% ipython --no-banner

In [1]: import numpy as np

In [2]: np.set_printoptions(suppress=True, linewidth=100)

In [3]: K = np.load("mat.npy")

In [4]: K
Out[4]: 
array([[ 0.99,  0.6 ,  1.  ],
       [-0.04, -0.12, -0.49],
       [ 0.96, -0.03,  0.16],
       [ 0.88, -0.12, -0.31],
       [-0.96, -0.09, -0.6 ],
       [-0.81,  0.24,  0.71],
       [ 0.91,  0.42,  0.98],
       [-0.79, -0.32, -0.92],
       [ 0.98, -0.06,  0.08],
       [ 0.92, -0.12, -0.28],
       [-0.94, -0.15, -0.72],
       [-0.36, -0.09, -0.42],
       [-0.83, -0.29, -0.9 ],
       [-0.93, -0.32, -0.93],
       [ 0.95,  0.21,  0.83],
       [-0.99,  0.03, -0.24],
       [ 0.85, -0.26, -0.76],
       [-0.98,  0.09,  0.03],
       [ 0.  ,  0.  ,  0.  ]])

In [5]: x0 = np.array([2, 0, 2])

In [6]: target = K @ x0

In [7]: beta, lr = np.zeros(3), 1 / np.linalg.norm(K, 2) ** 2

In [8]: for i in range(200):
   ...:     beta -= lr * K.T @ (K @ beta - target)
   ...:     if i % 50 == 0: print(i, round(np.linalg.norm(K @ beta - target), 2))
   ...: 
0 0.8
50 0.15
100 0.11
150 0.08

In [9]: round(np.linalg.cond(K), 2)
Out[9]: np.float64(12.41)

In [10]: beta.round(2)
Out[10]: array([2.01, 0.16, 1.94])

In [11]: W0 = np.array([[1, 0, 0], [2, 1, 0], [-3, -1, 1]])

In [12]: labels = K[:, 2] > np.median(K[:, 2])

In [13]: u = K[labels].mean(axis=0) - K[~labels].mean(axis=0)

In [14]: np.round((((K - K.mean(axis=0)) @ u > 0) == labels).mean(), 2)
Out[14]: np.float64(0.79)

In [15]: u.round(2)
Out[15]: array([0.44, 0.35, 1.03])

In [16]: X = np.load("x.npy")

In [17]: X.round(2)
Out[17]: 
array([[ 1.  ,  0.  ,  0.  ],
       [ 0.  , -0.75,  0.66],
       [ 0.  , -0.66, -0.75]])

In [18]: u = np.array([-5, -2, 5])

In [19]: out = X + np.outer(u, np.eye(3)[0])

In [20]: np.linalg.matrix_rank(np.linalg.inv(out) - np.linalg.inv(X), tol=1e-8)
Out[20]: np.int64(1)

In [21]: x0 = np.array([-4, 8, 5])

In [22]: np.round(X * x0, 2)
Out[22]: 
array([[-4.  ,  0.  ,  0.  ],
       [-0.  , -6.04,  3.28],
       [-0.  , -5.25, -3.77]])

In [23]: np.sign((X @ x0).round(6))
Out[23]: array([-1., -1., -1.])

In [24]: X @ np.eye(3)[0]
Out[24]: array([1., 0., 0.])

In [25]: np.linalg.norm(X @ x0) <= np.linalg.norm(X, 2) * np.linalg.norm(x0) + 1e-9
Out[25]: np.True_

In [26]: np.round(np.einsum("ij,j->i", X, x0), 2)
Out[26]: array([-4.  , -2.76, -9.02])

In [27]: np.round(X @ (2 * x0), 2)
Out[27]: array([ -8.  ,  -5.51, -18.04])

In [28]: (X @ x0).argmax()
Out[28]: np.int64(1)

In [29]: np.round(X @ x0, 2)
Out[29]: array([-4.  , -2.76, -9.02])

In [30]: x0 = np.array([2, -2, 2])

In [31]: target = X @ x0

In [32]: beta, lr = np.zeros(3), 1 / np.linalg.norm(X, 2) ** 2

In [33]: for i in range(3):
    ...:     beta -= lr * X.T @ (X @ beta - target)
    ...:     if i % 1 == 0: print(i, round(np.linalg.norm(X @ beta - target), 2))
    ...: 
0 0.0
1 0.0
2 0.0

In [34]: round(float(np.linalg.cond(X)), 2)
Out[34]: 1.0

In [35]: data = np.load("test10.npy")

In [36]: data
Out[36]: 
array([[-11.21,  28.52,   4.17],
       [ -4.81,  19.95,   8.26],
       [ -4.67,  19.75,   8.33],
       [ -1.81,  15.43,   9.52],
       [ -0.84,  13.85,   9.78],
       [  2.62,   7.06,   9.37],
       [  3.63,   3.28,   7.43],
       [  3.63,   3.22,   7.38],
       [  3.65,   2.98,   7.19],
       [  3.62,   1.99,   6.2 ],
       [  3.41,   1.2 ,   5.16],
       [  2.39,   0.1 ,   2.76],
       [  1.7 ,  -0.1 ,   1.73],
       [  0.84,  -0.13,   0.75],
       [ -4.58,   2.16,  -1.3 ],
       [ -6.98,   3.97,  -0.23],
       [ -8.13,   4.99,   0.77],
       [ -9.36,   6.19,   2.24],
       [-10.99,   7.99,   4.98],
       [-13.69,  11.63,  12.3 ],
       [-14.22,  12.49,  14.34],
       [-15.48,  14.8 ,  20.45],
       [-16.59,  17.41,  28.45],
       [-17.12,  19.  ,  33.91]])

In [37]: d = np.linalg.norm(data[:, None] - data[None], axis=-1)

In [38]: d.shape
Out[38]: (24, 24)

In [39]: d[23].round(6).argsort(kind="stable")[:4]
Out[39]: array([23, 22, 21, 20])

In [40]: d[:5, :5].round(2)
Out[40]: 
array([[ 0.  , 11.45, 11.7 , 16.98, 18.82],
       [11.45,  0.  ,  0.25,  5.57,  7.44],
       [11.7 ,  0.25,  0.  ,  5.32,  7.18],
       [16.98,  5.57,  5.32,  0.  ,  1.87],
       [18.82,  7.44,  7.18,  1.87,  0.  ]])

In [41]: np.linalg.matrix_rank(d ** 2)
Out[41]: np.int64(5)

In [42]: def softmax(z):
    ...:     e = np.exp(z - z.max(axis=-1, keepdims=True))
    ...:     return e / e.sum(axis=-1, keepdims=True)
    ...: 

In [43]: np.round(softmax(data).sum(axis=1), 2)
Out[43]: 
array([1., 1., 1., 1., 1., 1., 1., 1., 1., 1., 1., 1., 1., 1., 1., 1., 1., 1., 1., 1., 1., 1., 1.,
       1.])

In [44]: np.round(softmax(data[6] + -3), 2)
Out[44]: array([0.02, 0.02, 0.96])

In [45]: np.round(softmax(data[6]), 2)
Out[45]: array([0.02, 0.02, 0.96])

In [46]: scores = data @ data.T / np.sqrt(3)

In [47]: np.round(softmax(scores)[6] @ data, 2)
Out[47]: array([-17.12,  19.  ,  33.91])

In [48]: softmax(scores).round(6).argmax(axis=1)
Out[48]: 
array([ 0, 23, 23, 23, 23, 23, 23, 23, 23, 23, 23, 23, 23, 23,  0,  0, 23, 23, 23, 23, 23, 23, 23,
       23])

In [49]: th = np.radians(45)

In [50]: r_ = np.eye(3)

In [51]: r_[0, 0] = r_[2, 2] = np.cos(th)

In [52]: r_[0, 2], r_[2, 0] = -np.sin(th), np.sin(th)

In [53]: r_.round(2)
Out[53]: 
array([[ 0.71,  0.  , -0.71],
       [ 0.  ,  1.  ,  0.  ],
       [ 0.71,  0.  ,  0.71]])

In [54]: out = data @ r_.T

In [55]: np.round(np.linalg.det(r_), 2), round(float(np.trace(r_)), 2)
Out[55]: (np.float64(1.0), 2.41)

In [56]: np.round(np.abs(out - data).max(axis=0), 2)
Out[56]: array([18.96,  0.  , 22.04])

In [57]: np.round(np.linalg.svd(data, compute_uv=False), 2), np.round(np.linalg.svd(out, compute_uv=False), 2)
Out[57]: (array([85.83, 27.3 , 23.58]), array([85.83, 27.3 , 23.58]))
